$ python3 -q
>>> import numpy as np
>>> import numpy.linalg as la
>>> np.set_printoptions(suppress=True, linewidth=160)
>>> def tidy(a):
...     return np.round(a, 3) + 0
... 
>>> M = np.vander(np.arange(4) - 2, 4, increasing=True)
>>> M
array([[ 1, -2,  4, -8],
       [ 1, -1,  1, -1],
       [ 1,  0,  0,  0],
       [ 1,  1,  1,  1]])
>>> u = np.array([1, 2, 2, 0])
>>> A2 = M + np.outer(u, np.eye(4)[3])
>>> la.matrix_rank(A2 - M)
np.int64(1)
>>> x = np.array([2, -1, 0, -2])
>>> M @ (2 * x)
array([40, 10,  4, -2])
>>> np.sign((M @ x).round(6))
array([ 1,  1,  1, -1])
>>> M @ np.eye(4)[3]
array([-8., -1.,  0.,  1.])
>>> gram = M.T @ M
>>> gram
array([[  4,  -2,   6,  -8],
       [ -2,   6,  -8,  18],
       [  6,  -8,  18, -32],
       [ -8,  18, -32,  66]])
>>> np.diag(gram)
array([ 4,  6, 18, 66])
>>> tidy(la.svd(M, compute_uv=False) ** 2)
array([87.991,  4.467,  1.249,  0.293])
>>> np.trace(gram), (M ** 2).sum()
(np.int64(94), np.int64(94))
>>> (M @ M.T).shape
(4, 4)
>>> np.allclose(gram, gram.T)
True
>>> w, evecs = la.eig(gram)
>>> tidy(w)
array([87.991,  4.467,  0.293,  1.249])
>>> tidy(np.sort(la.eigvals(gram.T)))
array([ 0.293,  1.249,  4.467, 87.991])
>>> tidy(np.prod(w))
np.float64(144.0)
>>> tidy(np.sort(la.eigvals(gram @ gram)))
array([   0.086,    1.559,   19.954, 7742.401])
